>>> import numpy as np
>>> np.set_printoptions(precision=3, suppress=True, linewidth=160, sign=" ")
>>> E = np.loadtxt("out2.csv", delimiter=",")
>>> print(E)
[[ 0.298  0.179  0.298 -0.298]
 [ 0.179  0.107  0.179 -0.179]
 [ 0.298  0.179  0.298 -0.298]
 [-0.298 -0.179 -0.298  0.298]]
>>> print(np.linalg.cond(E) > 100)
True
>>> print([round(float(x), 3) for x in np.linalg.svd(E, compute_uv=False)[:3]])
[1.0, 0.0, 0.0]
>>> print(round(np.linalg.norm(E, 2) / np.linalg.norm(E), 3))
1.0
>>> Uu, s, VT = np.linalg.svd(E)
>>> V = VT[:(s > 1e-8).sum()]
>>> rng = np.random.default_rng(37)
>>> x = E[3] + 5 * E[1] + rng.integers(2) * np.eye(4)[0]
>>> print(x)
[ 0.595  0.357  0.595 -0.595]
>>> print(np.diag(V.T @ V))
[ 0.298  0.107  0.298  0.298]
>>> print(V.T @ V)
[[ 0.298  0.179  0.298 -0.298]
 [ 0.179  0.107  0.179 -0.179]
 [ 0.298  0.179  0.298 -0.298]
 [-0.298 -0.179 -0.298  0.298]]
>>> print(np.allclose(V.T @ V @ x, x))
True
>>> print(np.round(np.linalg.norm(x - V.T @ V @ x), 3))
0.0
>>> A2 = np.array([[9, 8], [4, 4]])
>>> cent = np.array([[-2, -1], [-1, 0]])
>>> K = np.block([[A2, np.zeros((2, 2))], [np.zeros((2, 2)), cent]])
>>> print(K)
[[ 9.  8.  0.  0.]
 [ 4.  4.  0.  0.]
 [ 0.  0. -2. -1.]
 [ 0.  0. -1.  0.]]
>>> # splits into 2 blocks
>>> def softmax(z):
...     e = np.exp(z - z.max(axis=-1, keepdims=True))
...     return e / e.sum(axis=-1, keepdims=True)
... 
>>> print(softmax(K).sum(axis=1))
[ 1.  1.  1.  1.]
>>> S = K @ K.T / np.sqrt(4)
>>> print(softmax(S).round(6).argmax(axis=1))
[ 0  0  2  2]
>>> print(np.round(softmax(S + np.triu(np.full(S.shape, -np.inf), 1)), 3) + 0)
[[ 1.     0.     0.     0.   ]
 [ 1.     0.     0.     0.   ]
 [ 0.071  0.071  0.859  0.   ]
 [ 0.157  0.157  0.427  0.259]]
>>> A2 = np.array([[2, -4], [-3, -4], [4, 1], [4, -5]])
>>> print(np.linalg.matrix_rank(np.vstack([K, A2.T])))
4
>>> print(A2.T @ K.T)
[[ -6.  -4. -12.  -4.]
 [-68. -32.   3.  -1.]]
>>> print(np.einsum("ik,kj->ji", K, A2))
[[ -6.  -4. -12.  -4.]
 [-68. -32.   3.  -1.]]
>>> print(np.vstack([K, A2.T]).shape)
(6, 4)
>>> print(np.einsum("ik,kj->ij", K, A2))
[[ -6. -68.]
 [ -4. -32.]
 [-12.   3.]
 [ -4.  -1.]]
>>> J = np.load("a.npy")
>>> print(J)
[[ 2.237 -0.331 -1.687]
 [ 4.587  1.192 -3.687]
 [ 4.77  -0.185 -5.34 ]
 [ 5.011  2.166 -3.351]
 [ 1.161 -0.945 -0.687]
 [ 4.488  1.944 -2.788]
 [ 3.545  0.426 -2.891]
 [-1.744 -2.403  2.213]
 [-2.222 -3.052  2.281]
 [ 0.146 -1.413  0.369]
 [-2.464 -3.737  1.958]
 [ 1.239 -0.61  -0.469]]
>>> A2 = J / np.linalg.norm(J, axis=1, keepdims=True)
>>> gram = A2 @ A2.T
>>> print(np.linalg.norm(A2, axis=1))
[ 1.  1.  1.  1.  1.  1.  1.  1.  1.  1.  1.  1.]
>>> print((np.abs(gram) > 0.9).astype(int))
[[ 1  1  1  0  0  0  1  0  0  0  0  1]
 [ 1  1  1  1  0  1  1  0  0  0  0  0]
 [ 1  1  1  1  0  0  1  0  0  0  0  0]
 [ 0  1  1  1  0  1  1  1  0  0  0  0]
 [ 0  0  0  0  1  0  0  0  0  0  0  1]
 [ 0  1  0  1  0  1  1  0  0  0  0  0]
 [ 1  1  1  1  0  1  1  0  0  0  0  0]
 [ 0  0  0  1  0  0  0  1  1  0  1  0]
 [ 0  0  0  0  0  0  0  1  1  0  1  0]
 [ 0  0  0  0  0  0  0  0  0  1  0  0]
 [ 0  0  0  0  0  0  0  1  1  0  1  0]
 [ 1  0  0  0  1  0  0  0  0  0  0  1]]
>>> print(gram[10])
[-0.55  -0.783 -0.615 -0.863 -0.084 -0.865 -0.712  0.973  0.991  0.787  1.    -0.237]
>>> print(np.argwhere(np.triu(np.abs(gram) > 0.95, 1)))
[[  0   2]
 [  0   6]
 [  1   2]
 [  1   3]
 [  1   5]
 [  1   6]
 [  2   6]
 [  3   5]
 [  3   6]
 [  4  11]
 [  5   6]
 [  7   8]
 [  7  10]
 [  8  10]]
>>> print(round(float(np.degrees(np.arccos(np.clip(gram[10, 5], -1, 1)))), 3))
149.841
